$ python -q
>>> import numpy as np
>>> import numpy.linalg as la
>>> np.set_printoptions(suppress=True, linewidth=160)
>>> rd = lambda a: np.round(a, 2) + 0
>>> mat = np.load("m.npy")
>>> rd(mat)
array([[-15.53,  -6.65, -12.38,  -3.82, -12.7 ,   1.74,   1.74, -19.35, -21.09, -22.83],
       [-13.38,  -5.49, -10.96,  -3.65, -11.54,   1.5 ,   1.5 , -17.03, -18.53, -20.04],
       [ -9.16,  -3.27,  -8.14,  -3.24,  -9.13,   1.01,   1.01, -12.4 , -13.41, -14.42],
       [ -3.19,  -0.44,  -3.94,  -2.33,  -5.07,   0.19,   0.19,  -5.51,  -5.7 ,  -5.89],
       [ -1.51,   0.15,  -2.58,  -1.82,  -3.48,  -0.08,  -0.08,  -3.33,  -3.25,  -3.17],
       [ -0.45,   0.27,  -1.39,  -1.11,  -1.84,  -0.25,  -0.25,  -1.56,  -1.32,  -1.07],
       [ -0.31,   0.22,  -1.11,  -0.89,  -1.42,  -0.25,  -0.25,  -1.2 ,  -0.95,  -0.71],
       [ -0.27,   0.19,  -1.02,  -0.81,  -1.28,  -0.24,  -0.24,  -1.08,  -0.84,  -0.6 ],
       [ -0.16,   0.08,  -0.59,  -0.45,  -0.68,  -0.17,  -0.17,  -0.61,  -0.43,  -0.26],
       [ -0.15,   0.07,  -0.58,  -0.43,  -0.66,  -0.17,  -0.17,  -0.59,  -0.42,  -0.25],
       [ -0.07,   0.01,  -0.22,  -0.15,  -0.23,  -0.07,  -0.07,  -0.22,  -0.15,  -0.08],
       [  0.35,   0.12,   0.78,   0.44,   0.67,   0.27,   0.27,   0.79,   0.52,   0.25],
       [  0.44,   0.17,   0.93,   0.51,   0.79,   0.32,   0.32,   0.95,   0.63,   0.31],
       [  6.68,   4.49,   7.63,   2.09,   4.29,   2.14,   2.14,   8.77,   6.63,   4.49],
       [ 15.5 ,  10.8 ,  15.23,   2.95,   7.65,   3.66,   3.66,  18.45,  14.79,  11.14],
       [ 21.07,  14.79,  19.78,   3.33,   9.62,   4.44,   4.44,  24.4 ,  19.96,  15.52]])
>>> # null space of dimension 7
>>> rd(la.norm(mat, 2) / la.norm(mat))
np.float64(0.98)
>>> la.cond(mat) > 100
np.True_
>>> la.matrix_rank(mat, rtol=0.1)
np.int64(2)
>>> u = np.array([0, 3, 2, 1, 0, -2, 3, -1])
>>> rng = np.random.default_rng(2283)
>>> m1 = np.outer(rng.normal(size=25), u) + 0.05 * rng.normal(size=(25, 8))
>>> rd(m1)
array([[ 0.  , -3.17, -2.09, -1.03, -0.14,  2.14, -3.23,  0.99],
       [-0.05, -2.3 , -1.62, -0.88, -0.03,  1.58, -2.4 ,  0.76],
       [-0.02, -0.47, -0.29, -0.04, -0.02,  0.39, -0.54,  0.08],
       [-0.03, -1.18, -0.8 , -0.33,  0.02,  0.83, -1.22,  0.38],
       [ 0.01,  2.93,  1.86,  0.82,  0.02, -1.89,  2.9 , -0.97],
       [-0.11,  0.68,  0.53,  0.22,  0.02, -0.42,  0.61, -0.27],
       [-0.03,  3.46,  2.29,  1.24,  0.03, -2.33,  3.45, -1.21],
       [-0.03,  1.88,  1.13,  0.66, -0.02, -1.16,  1.86, -0.69],
       [-0.1 , -4.89, -3.31, -1.69,  0.15,  3.26, -4.96,  1.63],
       [-0.02, -1.71, -1.03, -0.55,  0.02,  1.09, -1.69,  0.58],
       [-0.08, -0.48, -0.32, -0.1 , -0.04,  0.34, -0.41,  0.22],
       [ 0.  ,  3.13,  2.12,  1.  , -0.01, -2.04,  3.14, -1.08],
       [ 0.01,  2.26,  1.57,  0.74,  0.03, -1.53,  2.32, -0.73],
       [ 0.06, -1.95, -1.33, -0.71, -0.11,  1.24, -2.09,  0.63],
       [ 0.  ,  5.91,  3.95,  1.94,  0.08, -3.91,  5.85, -1.97],
       [ 0.02,  3.98,  2.57,  1.34,  0.01, -2.59,  3.98, -1.22],
       [ 0.  ,  3.  ,  2.01,  0.96,  0.07, -1.96,  2.96, -0.97],
       [-0.05, -2.12, -1.5 , -0.7 ,  0.06,  1.39, -2.15,  0.62],
       [ 0.04, -2.87, -2.  , -0.94, -0.02,  1.94, -2.82,  0.99],
       [-0.06,  0.1 ,  0.02, -0.05,  0.09, -0.02, -0.02,  0.01],
       [ 0.01,  3.38,  2.3 ,  1.09, -0.08, -2.24,  3.35, -1.09],
       [-0.05,  0.84,  0.52,  0.21, -0.01, -0.56,  0.79, -0.23],
       [-0.03,  1.25,  0.79,  0.38, -0.03, -0.8 ,  1.19, -0.37],
       [ 0.04,  0.03, -0.01,  0.  , -0.08, -0.03,  0.  , -0.11],
       [-0.02, -0.95, -0.53, -0.3 , -0.04,  0.54, -0.97,  0.31]])
>>> x = np.array([2, -2, 3, 1, -2, 0, 2, 0])
>>> target = m1 @ x
>>> rd(la.pinv(m1) @ m1)
array([[1., 0., 0., 0., 0., 0., 0., 0.],
       [0., 1., 0., 0., 0., 0., 0., 0.],
       [0., 0., 1., 0., 0., 0., 0., 0.],
       [0., 0., 0., 1., 0., 0., 0., 0.],
       [0., 0., 0., 0., 1., 0., 0., 0.],
       [0., 0., 0., 0., 0., 1., 0., 0.],
       [0., 0., 0., 0., 0., 0., 1., 0.],
       [0., 0., 0., 0., 0., 0., 0., 1.]])
>>> target = target + 0.1 * rng.normal(size=25)
>>> rd(target)
array([ -7.28,  -5.87,  -1.05,  -2.85,   6.34,   1.39,   7.9 ,   4.04, -12.26,  -3.62,  -1.17,   7.41,   5.48,  -4.55,  13.56,   8.96,   6.67,  -5.44,  -6.71,
        -0.45,   8.17,   1.56,   2.75,   0.18,  -2.02])
>>> coef, *_ = la.lstsq(m1, target)
>>> print(rd(la.norm(target - m1 @ coef)))
0.33
>>> [round(float(la.norm(la.solve(m1.T @ m1 + lam * np.eye(8), m1.T @ target))), 2) for lam in (0, 1, 10, 100)]
[4.8, 1.38, 1.3, 1.12]
>>> proj = m1 @ la.solve(m1.T @ m1, m1.T)
>>> np.allclose(proj @ proj, proj)
True
>>> print(rd(la.eigvalsh(proj)))
[0. 0. 0. 0. 0. 0. 0. 0. 0. 0. 0. 0. 0. 0. 0. 0. 0. 1. 1. 1. 1. 1. 1. 1. 1.]
>>> rd(proj @ m1[:, 0])
array([ 0.  , -0.05, -0.02, -0.03,  0.01, -0.11, -0.03, -0.03, -0.1 , -0.02, -0.08,  0.  ,  0.01,  0.06,  0.  ,  0.02,  0.  , -0.05,  0.04, -0.06,  0.01,
       -0.05, -0.03,  0.04, -0.02])
>>> rd(la.norm(m1, 1)), rd(la.norm(m1, np.inf))
(np.float64(54.9), np.float64(23.61))
>>> rd(la.norm(m1, 2))
np.float64(23.26)
>>> la.norm(m1, axis=1).argmax()
np.int64(14)
>>> rd(m1[19] @ m1[13])
np.float64(-0.19)
>>> rd(la.norm(m1, "nuc"))
np.float64(24.94)
>>> lab = m1[:, 2] > np.median(m1[:, 2])
>>> u = m1[lab].mean(axis=0) - m1[~lab].mean(axis=0)
>>> rd(u)
array([ 0.01,  4.41,  2.94,  1.45,  0.02, -2.92,  4.43, -1.45])
>>> ((m1 - m1.mean(axis=0)) @ u > 0).astype(int)
array([0, 0, 0, 0, 1, 1, 1, 1, 0, 0, 0, 1, 1, 0, 1, 1, 1, 0, 0, 0, 1, 1, 1, 0, 0])
>>> lab.astype(int)
array([0, 0, 0, 0, 1, 1, 1, 1, 0, 0, 0, 1, 1, 0, 1, 1, 1, 0, 0, 0, 1, 1, 1, 0, 0])
>>> np.argsort(-np.abs(u).round(6), kind="stable")
array([6, 1, 2, 5, 3, 7, 4, 0])
>>> data = np.load("w.npy")
>>> data
array([[ -2,  -2,  -2,  -1,   0,   0,   1,  -3,   1,  -1,  -1],
       [  1,  -3,   0,   2,   2,  -3,   1,  -2,   2,  -4,  -4],
       [  0,   0,  -2,   2,   4,  -2,   1,  -4,  -1,  -3,  -7],
       [  1,  -3,  -5,  -1,   7,   1,   0,  -5,   0,  -6,  -4],
       [  2,  -3,  -5,  -4,   4,   1,   3,  -7,   2,  -9,  -7],
       [  3,  -3,  -7,  -5,   4,   1,   6,  -5,   5, -11,  -4],
       [  6,  -2,  -4,  -7,   3,   4,   4,  -6,   5,  -9,  -3],
       [  7,   1,  -5,  -7,   5,   3,   1,  -9,   8,  -6,  -5],
       [  4,  -2,  -5,  -4,   2,   6,   2,  -9,   7,  -3,  -8],
       [  2,  -5,  -3,  -7,   1,   8,  -1,  -6,   8,  -1,  -5],
       [  4,  -6,  -1,  -6,   2,   9,  -4,  -8,   8,  -2,  -3],
       [  7,  -6,   2,  -6,   1,   9,  -4,  -8,  10,   1,  -1],
       [  9,  -5,   2,  -5,  -1,   7,  -3, -11,   7,   0,  -2],
       [ 12,  -8,   2,  -3,  -4,   4,  -4, -12,   9,  -3,  -5],
       [ 12,  -5,   4,  -1,  -4,   2,  -1, -14,  12,  -3,  -5],
       [  9,  -4,   7,  -4,  -4,   3,  -2, -14,  11,  -1,  -4],
       [  8,  -6,   4,  -4,  -4,   0,   1, -13,  11,  -3,  -3],
       [ 11,  -7,   5,  -6,  -7,   1,  -2, -16,  11,   0,  -2],
       [ 14,  -5,   3,  -3,  -6,   2,  -1, -16,  10,   2,   1],
       [ 16,  -5,   5,  -1,  -9,   5,  -3, -16,   7,  -1,   3],
       [ 16,  -4,   6,   2, -12,   3,  -3, -18,   4,  -2,   3],
       [ 15,  -1,   6,   1, -15,   2,  -5, -18,   5,  -3,   5],
       [ 14,  -4,   8,   0, -17,   1,  -7, -20,   7,  -1,   2],
       [ 13,  -1,   6,   2, -17,   4,  -8, -17,   4,  -4,   5],
       [ 16,  -1,   9,   2, -18,   6,  -7, -19,   6,  -7,   3],
       [ 19,   1,   7,  -1, -20,   9,  -6, -16,   3,  -6,   4],
       [ 21,   3,   9,  -3, -21,  11,  -6, -16,   6,  -7,   2],
       [ 19,   2,  11,  -3, -21,  14,  -4, -14,   6,  -5,   5],
       [ 16,   4,  10,   0, -18,  11,  -1, -15,   8,  -8,   6],
       [ 18,   3,   9,   0, -18,  11,  -1, -17,   7, -11,   6],
       [ 15,   3,   8,   3, -21,  12,  -1, -18,   8,  -8,   3],
       [ 17,   0,  11,   3, -18,  15,   1, -21,   5, -11,   3],
       [ 16,  -2,  12,   6, -20,  13,   0, -20,   3, -12,   0],
       [ 15,  -4,  15,   4, -18,  14,  -2, -18,   1, -13,  -2],
       [ 18,  -6,  14,   1, -17,  17,  -5, -18,   3, -14,  -2],
       [ 16,  -4,  17,  -1, -15,  17,  -3, -18,   0, -12,  -4],
       [ 16,  -7,  14,  -2, -12,  17,   0, -19,   2, -10,  -5],
       [ 13,  -7,  12,  -5, -10,  20,  -3, -17,   4,  -8,  -3],
       [ 15,  -6,  15,  -8, -11,  22,  -3, -16,   6,  -5,  -4],
       [ 12,  -3,  12, -11,  -9,  22,  -3, -17,   5,  -8,  -4],
       [  9,  -3,  12,  -9,  -8,  22,  -4, -18,   3,  -7,  -3],
       [  7,  -6,  13, -10, -10,  22,  -6, -18,   5,  -8,  -6],
       [  5,  -8,  11, -12, -12,  20,  -3, -18,   7,  -9,  -4]])
>>> x = np.array([2, 2, -2, 0, 2, 0, -2, -2, -1, 1, -1])
>>> target = data @ x
>>> rd(la.lstsq(data, target)[0])
array([ 2.,  2., -2.,  0.,  2.,  0., -2., -2., -1.,  1., -1.])
>>> target = target + 0.3 * rng.normal(size=43)
>>> rd(target)
array([ -0.65,   0.19,  23.32,  28.02,  20.29,   8.02,  15.11,  42.75,  29.56,  11.86,  19.13,  15.82,  24.39,  20.91,  17.29,  11.95,   1.01,  10.56,  25.28,
        21.14,  21.01,  19.06,  14.18,  15.8 ,  11.32,  16.78,  16.67,  -2.32,  -5.39,   0.47,  -3.44,  -2.9 , -11.35, -15.67,  -7.36,  -6.27,  -3.05,  -1.11,
        -2.78,   6.95,   9.13,  -2.76, -21.45])
>>> coef, *_ = la.lstsq(data, target)
>>> print(rd(data.T @ (target - data @ coef)))
[0. 0. 0. 0. 0. 0. 0. 0. 0. 0. 0.]
>>> [round(float(la.norm(la.solve(data.T @ data + lam * np.eye(11), data.T @ target))), 2) for lam in (0, 1, 10, 100)]
[5.17, 5.14, 4.88, 3.4]
>>> print(coef.round())
[ 2.  2. -2. -0.  2. -0. -2. -2. -1.  1. -1.]
